$ ipython --no-banner

In [1]: import numpy as np

In [2]: np.set_printoptions(suppress=True, linewidth=160)

In [3]: F = np.array([[32, 12, 36], [12, 30, 47], [36, 47, 101]])

In [4]: # symmetric, so the eigenvalues are real

In [5]: w, V = np.linalg.eigh(F)

In [6]: x = np.array([1, 2, 2])

In [7]: x @ F @ x
Out[7]: np.int64(1124)

In [8]: (np.sign(V[:, -1].round(6)) == np.sign(V[0, -1].round(6))).astype(int)
Out[8]: array([1, 1, 1])

In [9]: np.round(V * np.maximum(w, 0) @ V.T, 2)
Out[9]: 
array([[ 32.,  12.,  36.],
       [ 12.,  30.,  47.],
       [ 36.,  47., 101.]])

In [10]: w, V = np.linalg.eigh(F)

In [11]: np.round(V.T @ V, 2) + 0
Out[11]: 
array([[1., 0., 0.],
       [0., 1., 0.],
       [0., 0., 1.]])

In [12]: np.round(V.T @ F @ V, 2) + 0
Out[12]: 
array([[  4.78,   0.  ,   0.  ],
       [  0.  ,  20.45,   0.  ],
       [  0.  ,   0.  , 137.78]])

In [13]: np.round(np.abs(V[:, -1]), 2)
Out[13]: array([0.34, 0.41, 0.85])

In [14]: w.sum(), np.trace(F)
Out[14]: (np.float64(163.0), np.int64(163))

In [15]: Y = F / np.linalg.norm(F, axis=1, keepdims=True)

In [16]: C2 = Y @ Y.T

In [17]: C2[0].round(2)
Out[17]: array([1.  , 0.86, 0.92])

In [18]: np.argwhere(np.triu(np.abs(C2) > 0.95, 1))
Out[18]: array([[1, 2]])

In [19]: (C2 - 2 * np.eye(3)).round(6).argmax(axis=1)
Out[19]: array([2, 2, 1])

In [20]: (np.abs(C2) > 0.9).astype(int)
Out[20]: 
array([[1, 0, 1],
       [0, 1, 1],
       [1, 1, 1]])

In [21]: C2 = F.T @ F

In [22]: C2
Out[22]: 
array([[ 2464,  2436,  5352],
       [ 2436,  3253,  6589],
       [ 5352,  6589, 13706]])

In [23]: np.allclose(C2, C2.T)
Out[23]: True

In [24]: np.linalg.matrix_rank(C2)
Out[24]: np.int64(3)

In [25]: (F @ F.T).shape
Out[25]: (3, 3)

In [26]: np.round(np.linalg.eigvalsh(C2)[::-1], 2)
Out[26]: array([18982.05,   418.14,    22.81])

In [27]: rng = np.random.default_rng(128296)

In [28]: mat = np.array([[3, 1, 2, 3], [2, 3, 0, 0], [2, 2, 2, 2]]) * (rng.random((3, 4)) < 0.3)

In [29]: mat
Out[29]: 
array([[0, 1, 0, 0],
       [2, 0, 0, 0],
       [0, 0, 0, 0]])

In [30]: Uu, sig, Vt = np.linalg.svd(mat, full_matrices=False)

In [31]: np.allclose(Uu * sig @ Vt, mat)
Out[31]: True

In [32]: Uu.T @ Uu
Out[32]: 
array([[1., 0., 0.],
       [0., 1., 0.],
       [0., 0., 1.]])

In [33]: np.abs(Uu[:, 0]).round(6).argmax()
Out[33]: np.int64(1)

In [34]: sig / sig[0]
Out[34]: array([1. , 0.5, 0. ])

In [35]: J = np.load("sample11.npy")

In [36]: J
Out[36]: 
array([[-1, -3, -2, -2,  0,  0],
       [-3, -1, -3, -2, -2,  0],
       [-2, -3, -1, -3, -2, -2],
       [-2, -2, -3, -1, -3, -2],
       [ 0, -2, -2, -3, -1, -3],
       [ 0,  0, -2, -2, -3, -1]])

In [37]: x = np.array([-6, 5, -9, 1, -1, 1])

In [38]: y = J @ x

In [39]: beta, lr = np.zeros(6), 1 / np.linalg.norm(J, 2) ** 2

In [40]: for i in range(150):
    ...:     beta -= lr * J.T @ (J @ beta - y)
    ...:     if i % 50 == 0: print(i, round(np.linalg.norm(J @ beta - y), 2))
    ...: 
0 30.55
50 4.15
100 2.31

In [41]: round(float(np.linalg.cond(J)), 2)
Out[41]: 10.09
